$ python -q
>>> import numpy as np
>>> np.set_printoptions(precision=2, suppress=True, linewidth=120)
>>> feats = np.load("block10.npy")
>>> feats
array([[-4.,  4.,  0.,  0.,  0.,  0.,  0.,  0.,  0.],
       [ 4.,  3.,  4.,  0.,  0.,  0.,  0.,  0.,  0.],
       [ 0.,  4.,  0.,  4.,  0.,  0.,  0.,  0.,  0.],
       [ 0.,  0.,  4., -3.,  4.,  0.,  0.,  0.,  0.],
       [ 0.,  0.,  0.,  4., -3.,  4.,  0.,  0.,  0.],
       [ 0.,  0.,  0.,  0.,  4., -1.,  4.,  0.,  0.],
       [ 0.,  0.,  0.,  0.,  0.,  4., -1.,  4.,  0.],
       [ 0.,  0.,  0.,  0.,  0.,  0.,  4., -2.,  4.],
       [ 0.,  0.,  0.,  0.,  0.,  0.,  0.,  4.,  3.]])
>>> out = np.linalg.inv(feats)
>>> np.round(np.linalg.det(feats) * np.linalg.det(out), 2)
np.float64(1.0)
>>> np.round(feats @ out, 2) + 0
array([[1., 0., 0., 0., 0., 0., 0., 0., 0.],
       [0., 1., 0., 0., 0., 0., 0., 0., 0.],
       [0., 0., 1., 0., 0., 0., 0., 0., 0.],
       [0., 0., 0., 1., 0., 0., 0., 0., 0.],
       [0., 0., 0., 0., 1., 0., 0., 0., 0.],
       [0., 0., 0., 0., 0., 1., 0., 0., 0.],
       [0., 0., 0., 0., 0., 0., 1., 0., 0.],
       [0., 0., 0., 0., 0., 0., 0., 1., 0.],
       [0., 0., 0., 0., 0., 0., 0., 0., 1.]])
>>> (np.abs(out) > 1e-9).astype(int)
array([[1, 1, 1, 1, 1, 1, 1, 1, 1],
       [1, 1, 1, 1, 1, 1, 1, 1, 1],
       [1, 1, 1, 1, 1, 1, 1, 1, 1],
       [1, 1, 1, 1, 1, 1, 1, 1, 1],
       [1, 1, 1, 1, 1, 1, 1, 1, 1],
       [1, 1, 1, 1, 1, 1, 1, 1, 1],
       [1, 1, 1, 1, 1, 1, 1, 1, 1],
       [1, 1, 1, 1, 1, 1, 1, 1, 1],
       [1, 1, 1, 1, 1, 1, 1, 1, 1]])
>>> rng = np.random.default_rng(49)
>>> labels = rng.permutation(9)
>>> labels
array([7, 5, 6, 2, 8, 3, 4, 1, 0])
>>> out = feats[labels][:, labels]
>>> np.allclose(out, feats)
False
>>> out
array([[-2.,  0.,  4.,  0.,  4.,  0.,  0.,  0.,  0.],
       [ 0., -1.,  4.,  0.,  0.,  0.,  4.,  0.,  0.],
       [ 4.,  4., -1.,  0.,  0.,  0.,  0.,  0.,  0.],
       [ 0.,  0.,  0.,  0.,  0.,  4.,  0.,  4.,  0.],
       [ 4.,  0.,  0.,  0.,  3.,  0.,  0.,  0.,  0.],
       [ 0.,  0.,  0.,  4.,  0., -3.,  4.,  0.,  0.],
       [ 0.,  4.,  0.,  0.,  0.,  4., -3.,  0.,  0.],
       [ 0.,  0.,  0.,  4.,  0.,  0.,  0.,  3.,  4.],
       [ 0.,  0.,  0.,  0.,  0.,  0.,  0.,  4., -4.]])
>>> Q, V = np.linalg.qr(out[:, :2])[0], np.linalg.qr(out[:, 2:])[0]
>>> sv = np.linalg.svd(Q.T @ V, compute_uv=False)
>>> (sv > 0.9).sum()
np.int64(0)
>>> sv
array([0.9 , 0.65])
>>> np.degrees(np.arccos(sv.clip(0, 1)))
array([26.17, 49.82])
>>> round(np.linalg.norm(Q @ Q.T - V @ V.T, 2), 2)
np.float64(1.0)
>>> np.all(np.linalg.eigvalsh(feats) > 0)
np.False_
>>> [round(float(np.linalg.det(feats[:i, :i])), 2) + 0 for i in range(1, 10)]
[-4.0, -28.0, 64.0, 256.0, -1792.0, -2304.0, 30976.0, -25088.0, -570880.0]
>>> round(float(np.linalg.eigvalsh(feats).min()), 2)
-9.45
>>> x0 = np.array([-2, -3, 3, 1, -2, -1, 2, 1, -1])
>>> target = feats @ x0
>>> target
array([-4., -5., -8.,  1.,  6.,  1., -2.,  2.,  1.])
>>> np.round(np.linalg.solve(feats, feats[:, 6]), 2) + 0
array([0., 0., 0., 0., 0., 0., 1., 0., 0.])
>>> np.linalg.solve(feats, 2 * target)
array([-4., -6.,  6.,  2., -4., -2.,  4.,  2., -2.])
>>> M = np.loadtxt("out17.csv", delimiter=",")
>>> M
array([[ 2.,  1., -2., -2.,  2.,  0.,  2., -2., -3.,  3., -1., -2.],
       [ 1.,  2.,  1., -2., -2.,  2.,  0.,  2., -2., -3.,  3., -1.],
       [-2.,  1.,  2.,  1., -2., -2.,  2.,  0.,  2., -2., -3.,  3.],
       [-2., -2.,  1.,  2.,  1., -2., -2.,  2.,  0.,  2., -2., -3.],
       [ 2., -2., -2.,  1.,  2.,  1., -2., -2.,  2.,  0.,  2., -2.],
       [ 0.,  2., -2., -2.,  1.,  2.,  1., -2., -2.,  2.,  0.,  2.],
       [ 2.,  0.,  2., -2., -2.,  1.,  2.,  1., -2., -2.,  2.,  0.],
       [-2.,  2.,  0.,  2., -2., -2.,  1.,  2.,  1., -2., -2.,  2.],
       [-3., -2.,  2.,  0.,  2., -2., -2.,  1.,  2.,  1., -2., -2.],
       [ 3., -3., -2.,  2.,  0.,  2., -2., -2.,  1.,  2.,  1., -2.],
       [-1.,  3., -3., -2.,  2.,  0.,  2., -2., -2.,  1.,  2.,  1.],
       [-2., -1.,  3., -3., -2.,  2.,  0.,  2., -2., -2.,  1.,  2.]])
>>> np.all(np.linalg.eigvalsh(M) > 0)
np.False_
>>> np.round(np.linalg.eigvalsh(M).min(), 2)
np.float64(-9.27)
>>> [round(float(np.linalg.det(M[:i, :i])), 2) + 0 for i in range(1, 13)]
[2.0, 3.0, -8.0, 5.0, 18.0, 55.0, 168.0, 473.0, 1328.0, -1305.0, -14000.0, -126375.0]
>>> vals, V = np.linalg.eigh(M)
>>> x0 = np.array([4, 5, 2, 0, -2, -5, -5, 2, 5, 5, 1, -1])
>>> x0 @ M @ x0
np.float64(216.0)
>>> np.linalg.eigvalsh(M[1:, 1:])
array([-8.65, -5.41, -0.2 ,  0.38,  0.5 ,  1.5 ,  2.42,  3.52,  4.58, 10.83, 12.52])
>>> f = np.array([-2, 1, 1])
>>> np.correlate(M[1], M[4], "full")
array([ -2.,  -2.,   2.,   8.,   2., -12.,  -5.,  -2.,  26.,   2., -23.,  -8.,   0.,  30.,  -4., -17.,  -3.,   2.,
        15.,  -5., -10.,   8.,  -2.])
>>> np.array([np.convolve(row, f, "same") for row in M])
array([[  0.,   7.,   3.,  -8.,   0.,  -2.,   6.,   6., -11.,   2.,   6.,  -3.],
       [ -3.,   1.,   7.,   3.,  -8.,   0.,  -2.,   6.,   6., -11.,   2.,   2.],
       [ -4.,  -5.,   1.,   7.,   3.,  -8.,   0.,  -2.,   6.,   6., -11.,   0.],
       [  2.,  -6.,  -5.,   1.,   7.,   3.,  -8.,   0.,  -2.,   6.,   6.,  -5.],
       [  6.,   4.,  -6.,  -5.,   1.,   7.,   3.,  -8.,   0.,  -2.,   6.,   0.],
       [ -4.,   6.,   4.,  -6.,  -5.,   1.,   7.,   3.,  -8.,   0.,  -2.,   2.],
       [  2.,  -2.,   6.,   4.,  -6.,  -5.,   1.,   7.,   3.,  -8.,   0.,   2.],
       [ -6.,   0.,  -2.,   6.,   4.,  -6.,  -5.,   1.,   7.,   3.,  -8.,   0.],
       [  1.,  -9.,   0.,  -2.,   6.,   4.,  -6.,  -5.,   1.,   7.,   3.,  -4.],
       [  9.,   4.,  -9.,   0.,  -2.,   6.,   4.,  -6.,  -5.,   1.,   7.,  -1.],
       [ -7.,   8.,   4.,  -9.,   0.,  -2.,   6.,   4.,  -6.,  -5.,   1.,   3.],
       [  0.,  -9.,   8.,   4.,  -9.,   0.,  -2.,   6.,   4.,  -6.,  -5.,   3.]])
>>> np.cross(M[1, :3], M[4, :3])
array([-2.,  4., -6.])
>>> np.polyval(f, M[1])
array([  0.,  -5.,   0.,  -9.,  -9.,  -5.,   1.,  -5.,  -9., -20., -14.,  -2.])
>>> X = np.load("arr.npy")
>>> X
array([[  4,  -5,   0,   7,   7,  -7,  -7,  -1,   3],
       [  5,  -3,   9,  -8,  -1,   6,   1,   2,  -6],
       [ -8,  -2,   7,  -4,  -1,  -7,   6,   9,  -8],
       [  4,  -1,  -1,   4,  -7,   1,  -5,  -8,  -4],
       [ -2,  -5,   2,  -6,  -1,   9,  -7,   6,   5],
       [ -2,  -3,  -6,  -7,  -9,  -5,   0,  -4,   6],
       [ 24, -17,  36, -25,   3,  17,  -3,   7, -21]])
>>> np.abs(np.diag(np.linalg.qr(X)[1])) > 1e-9
array([ True,  True,  True,  True,  True,  True, False])
>>> round(np.trace(np.linalg.pinv(X) @ X), 2)
np.float64(6.0)
>>> np.allclose(X[:-1].T @ np.linalg.lstsq(X[:-1].T, X[-1])[0], X[-1])
True
>>> np.round(X @ np.linalg.pinv(X) @ X, 2) + 0
array([[  4.,  -5.,   0.,   7.,   7.,  -7.,  -7.,  -1.,   3.],
       [  5.,  -3.,   9.,  -8.,  -1.,   6.,   1.,   2.,  -6.],
       [ -8.,  -2.,   7.,  -4.,  -1.,  -7.,   6.,   9.,  -8.],
       [  4.,  -1.,  -1.,   4.,  -7.,   1.,  -5.,  -8.,  -4.],
       [ -2.,  -5.,   2.,  -6.,  -1.,   9.,  -7.,   6.,   5.],
       [ -2.,  -3.,  -6.,  -7.,  -9.,  -5.,   0.,  -4.,   6.],
       [ 24., -17.,  36., -25.,   3.,  17.,  -3.,   7., -21.]])
>>> Uu, sv, vt = np.linalg.svd(X, full_matrices=False)
>>> np.round(Uu.T @ Uu, 2) + 0
array([[1., 0., 0., 0., 0., 0., 0.],
       [0., 1., 0., 0., 0., 0., 0.],
       [0., 0., 1., 0., 0., 0., 0.],
       [0., 0., 0., 1., 0., 0., 0.],
       [0., 0., 0., 0., 1., 0., 0.],
       [0., 0., 0., 0., 0., 1., 0.],
       [0., 0., 0., 0., 0., 0., 1.]])
>>> Uu.shape, sv.shape, vt.shape
((7, 7), (7,), (7, 9))
>>> np.abs(vt[0])
array([0.37, 0.27, 0.61, 0.42, 0.05, 0.3 , 0.04, 0.14, 0.36])
